>>> import numpy as np
>>> import numpy.linalg as la
>>> np.set_printoptions(suppress=True, linewidth=140)
>>> rd = lambda a: np.round(a, 2) + 0
>>> arr = np.load("m.npy")
>>> print(rd(arr))
[[-13.94  17.94  13.95   0.     4.  ]
 [ -8.72  12.2    9.18   0.46   4.27]
 [ -8.3   11.72   8.79   0.5    4.27]
 [ -6.73   9.95   7.36   0.63   4.23]
 [ -5.11   8.09   5.87   0.76   4.11]
 [ -4.45   7.32   5.27   0.81   4.03]
 [ -1.45   3.61   2.44   0.99   3.24]
 [  0.14   1.12   0.72   0.86   1.79]
 [  0.26   0.44   0.31   0.58   0.9 ]
 [  0.26   0.43   0.31   0.57   0.88]
 [  0.07   0.07   0.06   0.13   0.15]
 [ -0.27  -0.48  -0.62  -0.89  -0.42]
 [ -0.17  -1.02  -1.37  -1.55  -0.27]
 [  2.7   -5.22  -6.79  -4.09   2.62]
 [  4.62  -7.52  -9.61  -4.99   4.33]
 [  9.84 -13.44 -16.67  -6.83   8.69]
 [ 13.69 -17.67 -21.61  -7.92  11.76]]
>>> G = np.cov(arr, rowvar=False)
>>> print(np.argwhere(np.triu(np.abs(np.corrcoef(arr.T)) > 0.8, 1)))
[[0 1]
 [0 2]
 [1 2]
 [1 3]
 [2 3]]
>>> print(np.argsort(-arr.std(axis=0).round(6), kind="stable"))
[1 2 0 4 3]
>>> print(rd(np.polyfit(arr[:, 3], arr[:, 1], 1)))
[2.66 4.74]
>>> print(G.shape)
(5, 5)
>>> print(rd(np.corrcoef(arr.T)))
[[ 1.   -0.99 -0.98 -0.8   0.4 ]
 [-0.99  1.    0.99  0.83 -0.37]
 [-0.98  0.99  1.    0.9  -0.5 ]
 [-0.8   0.83  0.9   1.   -0.66]
 [ 0.4  -0.37 -0.5  -0.66  1.  ]]
>>> print(rd(np.median(arr, axis=0)))
[-0.17  0.44  0.31  0.46  4.  ]
>>> rng = np.random.default_rng(84284)
>>> X = np.eye(4, dtype=int)[rng.permutation(4)]
>>> print(X)
[[0 0 1 0]
 [1 0 0 0]
 [0 0 0 1]
 [0 1 0 0]]
>>> idx = rng.permutation(4)
>>> print(idx)
[3 0 2 1]
>>> out = X[idx][:, idx]
>>> print(rd(np.sort(np.abs(la.eigvals(out)))))
[1. 1. 1. 1.]
>>> print(np.diag(out))
[0 0 0 0]
>>> print(np.allclose(out, X))
False
>>> print(rd(la.det(out)), rd(la.det(X[idx])))
-1.0 -1.0
>>> W0 = np.load("mat.npy")
>>> print(W0)
[[-2.08 -0.46 -0.63 -0.99  0.67  1.25 -1.26  1.85]
 [ 0.78  0.18  0.24  0.36 -0.24 -0.48  0.48 -0.72]
 [-1.82 -0.16 -0.43 -1.23  0.95  0.73 -0.86  0.77]
 [ 0.13 -0.09 -0.02  0.24 -0.22  0.1  -0.04  0.3 ]
 [-0.91  0.17 -0.09 -0.99  0.85 -0.01 -0.18 -0.49]
 [-0.52 -0.16 -0.18 -0.18  0.1   0.38 -0.36  0.62]]
>>> r = la.matrix_rank(W0)
>>> print(r)
2
>>> N = la.svd(W0)[2][r:].T
>>> print([int(la.matrix_rank(W0[:i])) for i in range(1, len(W0) + 1)])
[1, 2, 2, 2, 2, 2]
>>> print(rd(N @ N.T))
[[ 0.57 -0.02 -0.09 -0.32  0.26  0.14 -0.18  0.11]
 [-0.02  0.95 -0.03  0.06 -0.06  0.08 -0.05  0.17]
 [-0.09 -0.03  0.97 -0.03  0.02  0.07 -0.06  0.11]
 [-0.32  0.06 -0.03  0.65  0.3   0.   -0.07 -0.16]
 [ 0.26 -0.06  0.02  0.3   0.74  0.02  0.04  0.18]
 [ 0.14  0.08  0.07  0.    0.02  0.85  0.13 -0.29]
 [-0.18 -0.05 -0.06 -0.07  0.04  0.13  0.87  0.21]
 [ 0.11  0.17  0.11 -0.16  0.18 -0.29  0.21  0.39]]
>>> print(N.shape)
(8, 6)
>>> print([int(la.matrix_rank(W0[:, :j + 1])) for j in range(8)])
[1, 2, 2, 2, 2, 2, 2, 2]
>>> t = np.radians(60)
>>> r_ = np.eye(8)
>>> r_[5, 5] = r_[0, 0] = np.cos(t)
>>> r_[5, 0], r_[0, 5] = -np.sin(t), np.sin(t)
>>> print(rd(r_))
[[ 0.5   0.    0.    0.    0.    0.87  0.    0.  ]
 [ 0.    1.    0.    0.    0.    0.    0.    0.  ]
 [ 0.    0.    1.    0.    0.    0.    0.    0.  ]
 [ 0.    0.    0.    1.    0.    0.    0.    0.  ]
 [ 0.    0.    0.    0.    1.    0.    0.    0.  ]
 [-0.87  0.    0.    0.    0.    0.5   0.    0.  ]
 [ 0.    0.    0.    0.    0.    0.    1.    0.  ]
 [ 0.    0.    0.    0.    0.    0.    0.    1.  ]]
>>> out = W0 @ r_.T
>>> print(rd(np.abs(out - W0).max(axis=0)))
[2.12 0.   0.   0.   0.   1.21 0.   0.  ]
>>> print(rd(la.svd(W0, compute_uv=False)), rd(la.svd(out, compute_uv=False)))
[4.88 1.7  0.   0.   0.   0.  ] [4.88 1.7  0.   0.   0.   0.  ]
>>> print(rd(out))
[[ 0.04 -0.46 -0.63 -0.99  0.67  2.43 -1.26  1.85]
 [-0.03  0.18  0.24  0.36 -0.24 -0.92  0.48 -0.72]
 [-0.28 -0.16 -0.43 -1.23  0.95  1.94 -0.86  0.77]
 [ 0.15 -0.09 -0.02  0.24 -0.22 -0.06 -0.04  0.3 ]
 [-0.46  0.17 -0.09 -0.99  0.85  0.78 -0.18 -0.49]
 [ 0.07 -0.16 -0.18 -0.18  0.1   0.64 -0.36  0.62]]
>>> print(np.allclose(W0 @ W0.T, out @ out.T))
True
>>> mat = np.loadtxt("a.csv", delimiter=",")
>>> print(mat)
[[ 3. -2.  0.  0.  0.  0.  0.  0.  0.]
 [-2.  7. -2.  0.  0.  0.  0.  0.  0.]
 [ 0. -2.  4. -2.  0.  0.  0.  0.  0.]
 [ 0.  0. -2.  3. -2.  0.  0.  0.  0.]
 [ 0.  0.  0. -2.  5. -2.  0.  0.  0.]
 [ 0.  0.  0.  0. -2.  8. -2.  0.  0.]
 [ 0.  0.  0.  0.  0. -2.  6. -2.  0.]
 [ 0.  0.  0.  0.  0.  0. -2.  9. -2.]
 [ 0.  0.  0.  0.  0.  0.  0. -2.  5.]]
>>> vals, V = la.eigh(mat)
>>> x = np.array([5, 4, 4, 0, -4, -1, 5, 4, 0])
>>> print(rd(V * np.abs(vals) @ V.T))
[[ 3. -2.  0.  0.  0.  0.  0.  0.  0.]
 [-2.  7. -2.  0.  0.  0.  0.  0.  0.]
 [ 0. -2.  4. -2.  0.  0.  0.  0.  0.]
 [ 0.  0. -2.  3. -2.  0.  0.  0.  0.]
 [ 0.  0.  0. -2.  5. -2.  0.  0.  0.]
 [ 0.  0.  0.  0. -2.  8. -2.  0.  0.]
 [ 0.  0.  0.  0.  0. -2.  6. -2.  0.]
 [ 0.  0.  0.  0.  0.  0. -2.  9. -2.]
 [ 0.  0.  0.  0.  0.  0.  0. -2.  5.]]
>>> print(rd(la.eigvalsh(mat[1:, 1:])))
[ 0.55  3.18  3.79  4.82  6.09  8.2   9.43 10.95]
>>> print((np.sign(V[:, -1].round(6)) == np.sign(V[0, -1].round(6))).astype(int))
[1 0 1 0 1 0 1 0 1]
>>> print(x @ mat @ x)
413.0
>>> F = np.loadtxt("data.csv", delimiter=",")
>>> print(F)
[[-0.08  0.07 -0.34  0.06  0.29 -0.41  0.29  0.67]
 [-0.4   0.05 -0.29 -0.98  0.   -0.34  0.98 -0.13]
 [-0.13  0.43 -0.82 -1.94  0.42 -1.22  1.85 -1.14]
 [-0.19 -0.58  1.16  2.19  0.05  1.15 -1.95  1.53]
 [ 0.41 -0.38 -0.32  0.47 -0.03  0.27 -0.17  0.06]
 [ 0.12  2.45 -2.34 -6.9   0.13 -4.78  6.72 -4.48]
 [ 0.08 -1.07  1.26  3.17  0.32  2.12 -3.04  2.01]
 [-0.23 -2.2   2.17  7.24  0.42  4.8  -6.9   4.95]
 [ 0.17  1.35 -2.02 -4.17  0.08 -2.28  4.59 -3.07]
 [-0.09 -0.18  0.28  1.15  0.02  1.13 -0.77  0.92]
 [-0.16  0.87 -1.18 -2.24 -0.01 -1.62  1.9  -1.23]]
>>> idx = rng.permutation(8)
>>> out = F[:, idx] * rng.choice([-1, 1], 8)
>>> print(out)
[[-0.29  0.07  0.41  0.29 -0.06  0.34 -0.67  0.08]
 [-0.    0.05  0.34  0.98  0.98  0.29  0.13  0.4 ]
 [-0.42  0.43  1.22  1.85  1.94  0.82  1.14  0.13]
 [-0.05 -0.58 -1.15 -1.95 -2.19 -1.16 -1.53  0.19]
 [ 0.03 -0.38 -0.27 -0.17 -0.47  0.32 -0.06 -0.41]
 [-0.13  2.45  4.78  6.72  6.9   2.34  4.48 -0.12]
 [-0.32 -1.07 -2.12 -3.04 -3.17 -1.26 -2.01 -0.08]
 [-0.42 -2.2  -4.8  -6.9  -7.24 -2.17 -4.95  0.23]
 [-0.08  1.35  2.28  4.59  4.17  2.02  3.07 -0.17]
 [-0.02 -0.18 -1.13 -0.77 -1.15 -0.28 -0.92  0.09]
 [ 0.01  0.87  1.62  1.9   2.24  1.18  1.23  0.16]]
>>> left, _, Vh = la.svd(F.T @ out)
>>> print(rd(left @ Vh))
[[ 0.  0.  0.  0.  0.  0.  0. -1.]
 [ 0.  1.  0.  0.  0.  0.  0.  0.]
 [ 0.  0.  0.  0.  0. -1.  0.  0.]
 [ 0.  0.  0.  0. -1.  0.  0.  0.]
 [-1.  0.  0.  0.  0.  0.  0.  0.]
 [ 0.  0. -1.  0.  0.  0.  0.  0.]
 [ 0.  0.  0.  1.  0.  0.  0.  0.]
 [ 0.  0.  0.  0.  0.  0. -1.  0.]]
>>> x = np.array([0, 0, 9, 9, 1, 8, -9, -7])
>>> rhs = F @ x
>>> print(rd(la.solve(F.T @ F, F.T @ rhs)))
[ 0.  0.  9.  9.  1.  8. -9. -7.]
>>> print(rd(rhs))
[ -12.81  -22.06  -42.85   46.24    4.59 -150.39   70.44  150.96  -93.69   22.42  -52.24]
>>> print(rd(la.pinv(F) @ F))
[[1. 0. 0. 0. 0. 0. 0. 0.]
 [0. 1. 0. 0. 0. 0. 0. 0.]
 [0. 0. 1. 0. 0. 0. 0. 0.]
 [0. 0. 0. 1. 0. 0. 0. 0.]
 [0. 0. 0. 0. 1. 0. 0. 0.]
 [0. 0. 0. 0. 0. 1. 0. 0.]
 [0. 0. 0. 0. 0. 0. 1. 0.]
 [0. 0. 0. 0. 0. 0. 0. 1.]]
>>> print(rd(la.lstsq(F, rhs)[0]))
[ 0.  0.  9.  9.  1.  8. -9. -7.]
>>> try:
...     la.solve(F, rhs)
... except la.LinAlgError as e:
...     print(repr(e))
... 
LinAlgError('Last 2 dimensions of the array must be square')
>>> rhs = rhs + 0.05 * rng.normal(size=11)
>>> print(rd(rhs))
[ -12.84  -22.09  -42.91   46.15    4.6  -150.38   70.47  150.99  -93.67   22.42  -52.29]
>>> beta, *_ = la.lstsq(F, rhs)
>>> print(rd(la.norm(rhs - F @ beta)))
0.07
>>> print(rd(F.T @ (rhs - F @ beta)))
[0. 0. 0. 0. 0. 0. 0. 0.]
>>> print(rd(beta))
[ 0.27  0.1   9.03  8.79  1.03  8.14 -9.08 -6.9 ]
>>> print(F.ravel(order="F"))
[-0.08 -0.4  -0.13 -0.19  0.41  0.12  0.08 -0.23  0.17 -0.09 -0.16  0.07  0.05  0.43 -0.58 -0.38  2.45 -1.07 -2.2   1.35 -0.18  0.87 -0.34
 -0.29 -0.82  1.16 -0.32 -2.34  1.26  2.17 -2.02  0.28 -1.18  0.06 -0.98 -1.94  2.19  0.47 -6.9   3.17  7.24 -4.17  1.15 -2.24  0.29  0.
  0.42  0.05 -0.03  0.13  0.32  0.42  0.08  0.02 -0.01 -0.41 -0.34 -1.22  1.15  0.27 -4.78  2.12  4.8  -2.28  1.13 -1.62  0.29  0.98  1.85
 -1.95 -0.17  6.72 -3.04 -6.9   4.59 -0.77  1.9   0.67 -0.13 -1.14  1.53  0.06 -4.48  2.01  4.95 -3.07  0.92 -1.23]
>>> F.reshape(11, 9)
Traceback (most recent call last):
  File "<python-input-71>", line 1, in <module>
    F.reshape(11, 9)
    ~~~~~~~~~^^^^^^^
ValueError: cannot reshape array of size 88 into shape (11,9)
>>> t3 = F.reshape(11, 2, -1)
>>> print(np.einsum("ihd,jhd->hij", t3, t3).shape)
(2, 11, 11)
>>> print(np.swapaxes(t3, 1, 2)[0])
[[-0.08  0.29]
 [ 0.07 -0.41]
 [-0.34  0.29]
 [ 0.06  0.67]]
>>> print(t3.transpose(1, 0, 2))
[[[-0.08  0.07 -0.34  0.06]
  [-0.4   0.05 -0.29 -0.98]
  [-0.13  0.43 -0.82 -1.94]
  [-0.19 -0.58  1.16  2.19]
  [ 0.41 -0.38 -0.32  0.47]
  [ 0.12  2.45 -2.34 -6.9 ]
  [ 0.08 -1.07  1.26  3.17]
  [-0.23 -2.2   2.17  7.24]
  [ 0.17  1.35 -2.02 -4.17]
  [-0.09 -0.18  0.28  1.15]
  [-0.16  0.87 -1.18 -2.24]]

 [[ 0.29 -0.41  0.29  0.67]
  [ 0.   -0.34  0.98 -0.13]
  [ 0.42 -1.22  1.85 -1.14]
  [ 0.05  1.15 -1.95  1.53]
  [-0.03  0.27 -0.17  0.06]
  [ 0.13 -4.78  6.72 -4.48]
  [ 0.32  2.12 -3.04  2.01]
  [ 0.42  4.8  -6.9   4.95]
  [ 0.08 -2.28  4.59 -3.07]
  [ 0.02  1.13 -0.77  0.92]
  [-0.01 -1.62  1.9  -1.23]]]
>>> print(t3[:, 0])
[[-0.08  0.07 -0.34  0.06]
 [-0.4   0.05 -0.29 -0.98]
 [-0.13  0.43 -0.82 -1.94]
 [-0.19 -0.58  1.16  2.19]
 [ 0.41 -0.38 -0.32  0.47]
 [ 0.12  2.45 -2.34 -6.9 ]
 [ 0.08 -1.07  1.26  3.17]
 [-0.23 -2.2   2.17  7.24]
 [ 0.17  1.35 -2.02 -4.17]
 [-0.09 -0.18  0.28  1.15]
 [-0.16  0.87 -1.18 -2.24]]
>>> print(t3.shape)
(11, 2, 4)
>>> M = np.array([[1.2, 0.9, -0.3, 1.9, -0.2, 0.6],
...     [-1.7, -1.3, -1.9, 0.7, -0.5, -1.4],
...     [1.3, 1.8, 2.5, 1.1, 0.8, 0.0],
...     [-1.1, 0.6, -1.7, -0.6, -0.9, -1.1],
...     [-0.9, -1.1, -0.1, 0.1, 0.7, 0.2],
...     [-2.5, -0.8, -0.3, -1.8, -0.1, 0.3]])
>>> print(M)
[[ 1.2  0.9 -0.3  1.9 -0.2  0.6]
 [-1.7 -1.3 -1.9  0.7 -0.5 -1.4]
 [ 1.3  1.8  2.5  1.1  0.8  0. ]
 [-1.1  0.6 -1.7 -0.6 -0.9 -1.1]
 [-0.9 -1.1 -0.1  0.1  0.7  0.2]
 [-2.5 -0.8 -0.3 -1.8 -0.1  0.3]]
>>> O, r_ = la.qr(M)
>>> print(rd(O))
[[-0.32  0.12  0.42 -0.47 -0.03  0.7 ]
 [ 0.45 -0.19  0.28 -0.65  0.37 -0.35]
 [-0.34  0.57 -0.51 -0.47  0.01 -0.27]
 [ 0.29  0.65  0.53  0.13 -0.39 -0.22]
 [ 0.24 -0.32 -0.24 -0.34 -0.82  0.04]
 [ 0.66  0.32 -0.4   0.04  0.2   0.51]]
>>> print(O.shape, r_.shape)
(6, 6) (6, 6)
>>> print(rd(np.trace(O @ O.T)))
6.0
>>> print(np.allclose(r_.T @ r_, M.T @ M))
True
